$ python3 -q
>>> import numpy as np
>>> import numpy.linalg as la
>>> np.set_printoptions(precision=3, suppress=True, linewidth=100, floatmode="fixed")
>>> rng = np.random.default_rng(170342)
>>> z = rng.integers(0, 3, 6)
>>> data = np.triu((z[:, None] == z) & (rng.random((6, 6)) < 0.8), 1).astype(int)
>>> data += data.T
>>> data
array([[0, 1, 0, 0, 0, 1],
       [1, 0, 1, 0, 0, 1],
       [0, 1, 0, 0, 0, 0],
       [0, 0, 0, 0, 0, 0],
       [0, 0, 0, 0, 0, 0],
       [1, 1, 0, 0, 0, 0]])
>>> # row 4 repeats row 3
>>> z = rng.permutation(6)
>>> z
array([5, 2, 0, 1, 4, 3])
>>> out = data[z][:, z]
>>> out
array([[0, 0, 1, 1, 0, 0],
       [0, 0, 0, 1, 0, 0],
       [1, 0, 0, 1, 0, 0],
       [1, 1, 1, 0, 0, 0],
       [0, 0, 0, 0, 0, 0],
       [0, 0, 0, 0, 0, 0]])
>>> w1 = np.array([[0, 0, 0], [6, 1, 6], [0, 4, 9], [2, 1, 4], [7, 7, 1], [7, 8, 5]])
>>> b = np.array([5, 1, 5])
>>> H = np.maximum(data @ w1 + b, 0)
>>> la.matrix_rank(H)
np.int64(3)
>>> (H > 0).mean(axis=0)
array([1.000, 1.000, 1.000])
>>> C = np.array([[4, 4], [0, 1], [9, 7]])
>>> H @ C
array([[216, 194],
       [219, 194],
       [143, 123],
       [ 65,  56],
       [ 65,  56],
       [143, 123]])
>>> (H @ C).round(6).argmax(axis=1)
array([0, 0, 0, 0, 0, 0])
>>> Uu, sv, VT = la.svd(data)
>>> sv
array([2.170, 1.481, 1.000, 0.311, 0.000, 0.000])
>>> np.argmax(sv[:-1] / (sv[1:] + 1e-6)) + 1
np.int64(4)
>>> out = Uu[:, :4] @ np.diag(sv[:4]) @ VT[:4]
>>> round(np.abs(data - out).max(), 3)
np.float64(0.0)
>>> la.matrix_rank(data, rtol=0.05)
np.int64(4)
>>> round(float(la.norm(data - out, 2)), 3), sv[4]
(0.0, np.float64(0.0))
>>> out.round(3) + 0
array([[0.000, 1.000, 0.000, 0.000, 0.000, 1.000],
       [1.000, 0.000, 1.000, 0.000, 0.000, 1.000],
       [0.000, 1.000, 0.000, 0.000, 0.000, 0.000],
       [0.000, 0.000, 0.000, 0.000, 0.000, 0.000],
       [0.000, 0.000, 0.000, 0.000, 0.000, 0.000],
       [1.000, 1.000, 0.000, 0.000, 0.000, 0.000]])
>>> la.matrix_rank(out)
np.int64(4)
>>> out = np.array([[2, 2], [0, 2]])
>>> C = np.array([[0, 0], [3, 0]])
>>> m1 = np.kron(out, C)
>>> m1
array([[0, 0, 0, 0],
       [6, 0, 6, 0],
       [0, 0, 0, 0],
       [0, 0, 6, 0]])
>>> # columns 1 and 3 are equal
>>> x = np.array([1, 1, 1, 0])
>>> h1 = np.maximum(m1 @ x, 0)
>>> np.tanh(m1 @ x)
array([0.000, 1.000, 0.000, 1.000])
>>> np.maximum(m1 @ (3 * x), 0)
array([ 0, 36,  0, 18])
>>> m1.T @ h1
array([ 72,   0, 108,   0])
>>> m1 * (h1 > 1e-9)[:, None]
array([[0, 0, 0, 0],
       [6, 0, 6, 0],
       [0, 0, 0, 0],
       [0, 0, 6, 0]])
>>> np.round(m1 @ la.pinv(m1) @ m1, 3) + 0
array([[0.000, 0.000, 0.000, 0.000],
       [6.000, 0.000, 6.000, 0.000],
       [0.000, 0.000, 0.000, 0.000],
       [0.000, 0.000, 6.000, 0.000]])
>>> np.allclose(m1[:-1].T @ la.lstsq(m1[:-1].T, m1[-1])[0], m1[-1])
False
>>> Uu, sv, VT = la.svd(m1)
>>> vecs = VT[:(sv > 1e-8).sum()]
>>> x = m1[0] + -1 * m1[2] + rng.integers(2) * np.eye(4)[3]
>>> x
array([0.000, 0.000, 0.000, 1.000])
>>> np.diag(vecs.T @ vecs)
array([1.000, 0.000, 1.000, 0.000])
>>> t = np.radians(180)
>>> r_ = np.eye(4)
>>> r_[3, 3] = r_[2, 2] = np.cos(t)
>>> r_[3, 2], r_[2, 3] = -np.sin(t), np.sin(t)
>>> r_.round(3) + 0
array([[ 1.000,  0.000,  0.000,  0.000],
       [ 0.000,  1.000,  0.000,  0.000],
       [ 0.000,  0.000, -1.000,  0.000],
       [ 0.000,  0.000,  0.000, -1.000]])
>>> out = m1 @ r_.T
>>> la.svd(m1, compute_uv=False), la.svd(out, compute_uv=False)
(array([9.708, 3.708, 0.000, 0.000]), array([9.708, 3.708, 0.000, 0.000]))
>>> np.round(np.abs(out - m1).max(axis=0), 3) + 0
array([ 0.000,  0.000, 12.000,  0.000])
>>> np.allclose(la.norm(m1, axis=1), la.norm(out, axis=1))
True
>>> K = np.load("m.npy")
>>> K
array([[ 1,  0,  0],
       [ 3,  1,  0],
       [-3, -1,  1]])
>>> # triangular, det is the product of the diagonal
>>> gram = K.T @ K
>>> la.svd(K, compute_uv=False) ** 2
array([21.395,  0.515,  0.091])
>>> la.matrix_rank(gram)
np.int64(3)
>>> la.eigvalsh(gram)[::-1]
array([21.395,  0.515,  0.091])
>>> gram
array([[19,  6, -3],
       [ 6,  2, -1],
       [-3, -1,  1]])
>>> q, r_ = la.qr(K)
>>> np.allclose(r_.T @ r_, K.T @ K)
True
>>> np.round(q.T @ q, 3) + 0
array([[1.000, 0.000, 0.000],
       [0.000, 1.000, 0.000],
       [0.000, 0.000, 1.000]])
>>> K @ K
array([[ 1,  0,  0],
       [ 6,  1,  0],
       [-9, -2,  1]])
>>> np.prod(np.diag(K)), round(float(la.det(K)), 3)
(np.int64(1), 1.0)
>>> la.matrix_rank(K - K[0, 0] * np.eye(3))
np.int64(2)
>>> w, vecs = la.eig(K)
>>> np.prod(w)
np.float64(1.0)
>>> np.sort(la.eigvals(K.T))
array([1.000, 1.000, 1.000])
>>> np.sort(la.eigvals(la.inv(K)))
array([1.000, 1.000, 1.000])
>>> K @ vecs[:, 0] - w[0] * vecs[:, 0]
array([0.000, 0.000, 0.000])
>>> z = rng.permutation(3)
>>> z
array([1, 2, 0])
>>> out = K[z][:, z]
>>> np.trace(out)
np.int64(3)
>>> out
array([[ 1,  0,  3],
       [-1,  1, -3],
       [ 0,  0,  1]])
>>> round(float(la.det(out)), 3), round(float(la.det(K[z])), 3)
(1.0, 1.0)
>>> M = np.array([[0.4, 0.1, -1.2, -1.6, 0.0, 1.9, -0.2, -5.0],
...     [-0.1, -0.5, -2.3, 1.3, 0.7, 1.5, 0.3, -7.0],
...     [-1.8, 0.8, 0.5, 0.0, -0.6, 0.6, 1.5, 10.0],
...     [-1.3, 0.5, 0.9, 2.1, 0.4, -0.4, -0.2, -12.0]])
>>> M
array([[  0.400,   0.100,  -1.200,  -1.600,   0.000,   1.900,  -0.200,  -5.000],
       [ -0.100,  -0.500,  -2.300,   1.300,   0.700,   1.500,   0.300,  -7.000],
       [ -1.800,   0.800,   0.500,   0.000,  -0.600,   0.600,   1.500,  10.000],
       [ -1.300,   0.500,   0.900,   2.100,   0.400,  -0.400,  -0.200, -12.000]])
>>> # column 7 dominates
>>> M.reshape(2, -1)
array([[  0.400,   0.100,  -1.200,  -1.600,   0.000,   1.900,  -0.200,  -5.000,  -0.100,  -0.500,
         -2.300,   1.300,   0.700,   1.500,   0.300,  -7.000],
       [ -1.800,   0.800,   0.500,   0.000,  -0.600,   0.600,   1.500,  10.000,  -1.300,   0.500,
          0.900,   2.100,   0.400,  -0.400,  -0.200, -12.000]])
>>> blk = M.reshape(4, 2, -1)
>>> blk.shape
(4, 2, 4)
>>> np.einsum("ihd,ihd->ih", blk, blk)
array([[  4.170,  28.650],
       [  7.240,  51.830],
       [  4.130, 102.970],
       [  7.160, 144.360]])
>>> np.swapaxes(blk, 1, 2)[1]
array([[-0.100,  0.700],
       [-0.500,  1.500],
       [-2.300,  0.300],
       [ 1.300, -7.000]])
>>> blk[:, 0]
array([[ 0.400,  0.100, -1.200, -1.600],
       [-0.100, -0.500, -2.300,  1.300],
       [-1.800,  0.800,  0.500,  0.000],
       [-1.300,  0.500,  0.900,  2.100]])
>>> np.einsum("ihd,jhd->hij", blk, blk).shape
(2, 4, 4)
>>> r0 = np.array([4, 4])
>>> np.convolve(M[3], r0)
array([ -5.200,  -3.200,   5.600,  12.000,  10.000,   0.000,  -2.400, -48.800, -48.000])
>>> np.array([np.convolve(row, r0, "same") for row in M])
array([[  1.600,   2.000,  -4.400, -11.200,  -6.400,   7.600,   6.800, -20.800],
       [ -0.400,  -2.400, -11.200,  -4.000,   8.000,   8.800,   7.200, -26.800],
       [ -7.200,  -4.000,   5.200,   2.000,  -2.400,   0.000,   8.400,  46.000],
       [ -5.200,  -3.200,   5.600,  12.000,  10.000,   0.000,  -2.400, -48.800]])
>>> gram = M.T @ M
>>> np.diag(gram)
array([  5.100,   1.150,   7.790,   8.660,   1.010,   6.380,   2.420, 318.000])
>>> np.allclose(gram, gram.T)
True
>>> la.matrix_rank(gram)
np.int64(4)
>>> t = np.radians(15)
>>> r_ = np.eye(8)
>>> r_[6, 6] = r_[7, 7] = np.cos(t)
>>> r_[6, 7], r_[7, 6] = -np.sin(t), np.sin(t)
>>> r_
array([[ 1.000,  0.000,  0.000,  0.000,  0.000,  0.000,  0.000,  0.000],
       [ 0.000,  1.000,  0.000,  0.000,  0.000,  0.000,  0.000,  0.000],
       [ 0.000,  0.000,  1.000,  0.000,  0.000,  0.000,  0.000,  0.000],
       [ 0.000,  0.000,  0.000,  1.000,  0.000,  0.000,  0.000,  0.000],
       [ 0.000,  0.000,  0.000,  0.000,  1.000,  0.000,  0.000,  0.000],
       [ 0.000,  0.000,  0.000,  0.000,  0.000,  1.000,  0.000,  0.000],
       [ 0.000,  0.000,  0.000,  0.000,  0.000,  0.000,  0.966, -0.259],
       [ 0.000,  0.000,  0.000,  0.000,  0.000,  0.000,  0.259,  0.966]])
>>> out = M @ r_.T
>>> round(la.det(r_), 3), np.round(np.trace(r_), 3)
(np.float64(1.0), np.float64(7.932))
>>> np.allclose(M @ M.T, out @ out.T)
True
>>> la.svd(M, compute_uv=False), la.svd(out, compute_uv=False)
(array([17.974,  3.862,  2.966,  1.935]), array([17.974,  3.862,  2.966,  1.935]))
>>> feats = np.loadtxt("w.csv", delimiter=",")
>>> feats
array([[  1.414,  -0.803,  -7.265,  -2.552,   0.093,  -2.690],
       [ -1.854,  -1.301,  -6.319,  -4.565,  -1.195,  -2.460],
       [  0.441,   0.458,   0.606,   1.265,   0.424,   0.481],
       [  1.688,  -0.784,  -5.979,  -2.304,   0.150,  -2.409],
       [  3.195,  -0.265,  -9.418,  -1.201,   0.784,  -3.014],
       [ -2.744,   2.439,  19.957,   7.859,   0.190,   7.420],
       [  3.775,  -0.834, -15.173,  -3.399,   0.473,  -5.047],
       [ -0.912,   1.333,   8.705,   4.258,   0.469,   3.461],
       [ -1.771,   2.341,  16.829,   7.524,   0.574,   6.450],
       [  0.253,  -0.420,  -2.514,  -1.164,   0.070,  -0.994],
       [  1.069,  -2.251, -18.168,  -7.627,  -0.667,  -6.590],
       [ -0.538,  -1.561,  -9.984,  -5.317,  -0.917,  -3.764],
       [  0.012,  -0.658,  -3.425,  -2.110,  -0.283,  -1.446],
       [ -1.779,   0.804,   9.443,   2.851,  -0.125,   3.292],
       [  1.532,  -0.316,  -5.570,  -1.138,   0.400,  -1.865],
       [  0.471,   0.197,   0.264,   0.611,   0.187,   0.167],
       [ -0.257,   0.894,   5.797,   2.721,   0.162,   2.211],
       [  1.224,  -2.020, -16.024,  -6.898,  -0.617,  -5.928],
       [  2.356,   0.393,  -4.331,   0.808,   0.793,  -1.075],
       [ -0.412,   0.167,   0.600,   0.325,  -0.099,   0.341],
       [  1.536,  -1.398, -11.478,  -4.401,   0.025,  -4.225],
       [  0.351,  -0.588,  -4.585,  -1.741,   0.041,  -1.633],
       [ -1.482,  -0.312,   0.451,  -0.995,  -0.515,   0.065],
       [  0.659,   0.466,   2.404,   1.676,   0.395,   0.928],
       [ -2.810,  -0.041,   6.798,   0.180,  -0.946,   2.051],
       [ -2.217,  -0.335,   3.789,  -0.589,  -0.620,   1.012],
       [ -0.271,   1.204,  10.766,   4.425,   0.515,   3.772],
       [  0.044,   0.575,   6.043,   2.506,   0.533,   2.055],
       [ -2.419,   2.261,  19.194,   7.529,   0.293,   7.061],
       [  0.825,   0.616,   1.117,   1.672,   0.378,   0.663],
       [ -0.804,  -1.116,  -8.016,  -4.053,  -0.833,  -2.852],
       [  1.322,  -0.907,  -8.930,  -3.139,  -0.050,  -3.203]])
>>> D = la.norm(feats[:, None] - feats[None], axis=-1)
>>> la.matrix_rank(D ** 2)
np.int64(8)
>>> C = feats[[30, 20]].astype(float)
>>> for _ in range(4):
...     z = la.norm(feats[:, None] - C, axis=-1).argmin(axis=1)
...     C = np.array([feats[z == j].mean(axis=0) for j in range(2)])
... 
>>> z
array([1, 1, 0, 1, 1, 0, 1, 0, 0, 1, 1, 1, 1, 0, 1, 0, 0, 1, 1, 0, 1, 1, 0, 0, 0, 0, 0, 0, 0, 0, 1,
       1])
>>> np.bincount(z)
array([16, 16])
>>> np.abs(C[1] - C[0]).argmax()
np.int64(2)
>>> C
array([[-0.915,  0.817,  7.048,  2.739,  0.113,  2.589],
       [ 1.033, -0.927, -8.574, -3.175, -0.108, -3.075]])
>>> C[1] - C[0]
array([  1.948,  -1.743, -15.621,  -5.914,  -0.222,  -5.664])
>>> Xs = feats - feats.mean(axis=0)
>>> vecs = la.svd(Xs)[2][:1]
>>> out = Xs - Xs @ vecs.T @ vecs
>>> la.norm(out, axis=1).round(6).argmax()
np.int64(1)
>>> (Xs @ vecs.T).std(axis=0)
array([10.980])
>>> out.std(axis=0)
array([1.188, 0.369, 0.362, 1.063, 0.496, 0.103])
>>> np.cov(Xs @ vecs.T, rowvar=False)
array(124.448)
>>> out = feats / la.norm(feats, axis=1, keepdims=True)
>>> gram = out @ out.T
>>> (gram - 2 * np.eye(32)).round(6).argmax(axis=1)
array([31, 30, 29,  0, 14, 28, 14,  8,  7, 17, 17, 30, 11,  5,  6, 29,  8, 10,  4, 13, 31, 20, 25,
       27, 25, 24, 27, 26,  5,  2, 11, 20])
>>> la.norm(out, axis=1)
array([1.000, 1.000, 1.000, 1.000, 1.000, 1.000, 1.000, 1.000, 1.000, 1.000, 1.000, 1.000, 1.000,
       1.000, 1.000, 1.000, 1.000, 1.000, 1.000, 1.000, 1.000, 1.000, 1.000, 1.000, 1.000, 1.000,
       1.000, 1.000, 1.000, 1.000, 1.000, 1.000])
>>> gram = np.cov(feats, rowvar=False)
>>> np.polyfit(feats[:, 2], feats[:, 0], 1)
array([-0.121, -0.033])
>>> mat = np.load("case13.npy")
>>> mat
array([[-2.779,  1.534,  0.794, -0.878, -0.484, -0.200, -0.811, -0.159, -0.419],
       [ 1.989, -2.666,  0.511,  2.543,  0.406, -0.390,  0.608, -0.650,  1.669],
       [ 0.425, -0.479,  1.551,  0.512, -0.912,  2.099,  0.276,  0.231,  0.116],
       [-1.375, -0.165,  0.357, -0.114,  1.241, -2.392, -1.830, -0.636, -0.497],
       [ 0.956,  0.219, -3.103, -0.708,  1.136, -1.464,  1.705, -0.599,  0.859],
       [ 2.086, -1.945, -1.157,  1.107,  0.833, -0.319,  0.419, -0.528,  2.217],
       [ 0.815, -1.611, -0.700,  0.848, -0.669,  1.039,  0.605, -0.192,  1.164],
       [-1.055, -1.455,  1.162,  0.534, -0.995, -0.552, -1.962, -0.579, -1.223],
       [-3.360,  1.993,  1.605, -0.299, -2.580,  1.405, -1.363,  0.436, -0.498],
       [-1.285, -0.558,  1.440, -0.486,  0.934, -0.554, -1.455,  0.412,  1.002],
       [ 1.154,  1.027, -1.220, -1.518,  1.880, -1.346,  0.314,  0.294,  0.116],
       [-0.707,  0.650,  0.839,  0.143,  0.262,  1.269,  1.056, -0.014, -0.187],
       [ 0.986,  1.229, -2.025, -1.168,  1.007, -0.324,  1.126,  0.462,  1.063],
       [ 0.229, -0.438, -0.766, -0.061,  0.146, -0.766, -0.125, -0.378,  0.772],
       [-0.068,  0.825, -0.689, -1.252,  0.237,  0.141, -0.196,  0.688,  0.317],
       [-0.700, -0.692,  2.131,  1.468,  0.006, -0.631, -0.461,  0.039,  1.341],
       [-2.630,  0.890,  2.521,  0.015, -0.037, -0.482, -2.667,  0.317,  0.410],
       [-3.757, -2.132,  4.456,  1.143, -1.651, -0.652, -3.458, -0.753, -0.986],
       [ 0.576,  0.886, -1.179, -1.351,  0.855, -1.395, -0.118,  0.222, -0.583],
       [ 0.619, -0.784,  0.635,  0.875, -0.952,  2.239,  0.369,  0.496,  2.242],
       [-0.784, -0.082,  1.823,  0.839, -1.806,  0.535, -0.624, -0.822, -1.040],
       [ 3.432, -2.452, -0.716,  1.588,  1.185, -0.629,  1.049, -0.810,  1.985],
       [ 1.207,  1.271, -3.293, -1.024,  0.983, -2.214,  1.419, -0.819, -0.902],
       [-1.972, -0.125,  0.714, -0.470, -0.740, -1.412, -2.464, -0.745, -2.554]])
>>> out = np.c_[mat[:, :4] @ np.array([[5, 2, 0, 5], [1, 1, 3, 0], [2, 3, 2, 3], [3, 1, 4, 1]]), np.array([-2, 2, -2, 2, 3, -1, 2, 3, 0, -1, -2, -1, 2, -2, -2, 1, 3, -3, 0, 3, -3, -1, -2, 3])]
>>> out
array([[-13.407,  -2.520,   2.678, -12.391,  -2.000],
       [ 15.930,   5.388,   3.196,  14.021,   2.000],
       [  6.284,   5.536,   3.713,   7.290,  -2.000],
       [ -6.668,  -1.958,  -0.237,  -5.918,   2.000],
       [ -3.331,  -7.886,  -8.381,  -5.237,   3.000],
       [  9.492,  -0.137,  -3.721,   8.066,  -1.000],
       [  3.608,  -1.233,  -2.841,   2.823,   2.000],
       [ -2.804,   0.455,   0.095,  -1.255,   3.000],
       [-12.494,  -0.211,   7.993, -12.284,   0.000],
       [ -5.561,   0.706,  -0.738,  -2.591,  -1.000],
       [ -0.197,  -1.843,  -5.431,   0.592,  -2.000],
       [ -0.778,   1.896,   4.200,  -0.875,  -1.000],
       [ -1.395,  -4.042,  -5.035,  -2.313,   2.000],
       [ -1.008,  -2.339,  -3.090,  -1.214,  -2.000],
       [ -4.649,  -2.630,  -3.911,  -3.659,  -2.000],
       [  4.474,   5.769,   8.058,   4.361,   1.000],
       [ -7.173,   3.208,   7.772,  -5.572,   3.000],
       [ -8.576,   4.865,   7.088,  -4.274,  -3.000],
       [ -2.645,  -2.850,  -5.104,  -2.008,   0.000],
       [  6.206,   3.234,   2.418,   5.875,   3.000],
       [  2.161,   4.658,   6.756,   2.388,  -3.000],
       [ 18.040,   3.852,  -2.436,  16.600,  -1.000],
       [ -2.352,  -7.218,  -6.869,  -4.868,  -2.000],
       [ -9.967,  -2.397,  -0.827,  -8.188,   3.000]])
>>> la.norm(la.qr(mat)[0].T @ out, axis=0) ** 2 / ((out ** 2).sum(axis=0) + 1e-12)
array([1.000, 1.000, 1.000, 1.000, 0.485])
>>> la.matrix_rank(out)
np.int64(5)
>>> la.matrix_rank(np.c_[mat, out])
np.int64(10)
>>> np.round(la.norm(out - mat @ la.lstsq(mat, out)[0], axis=0), 3) + 0
array([0.000, 0.000, 0.000, 0.000, 7.456])
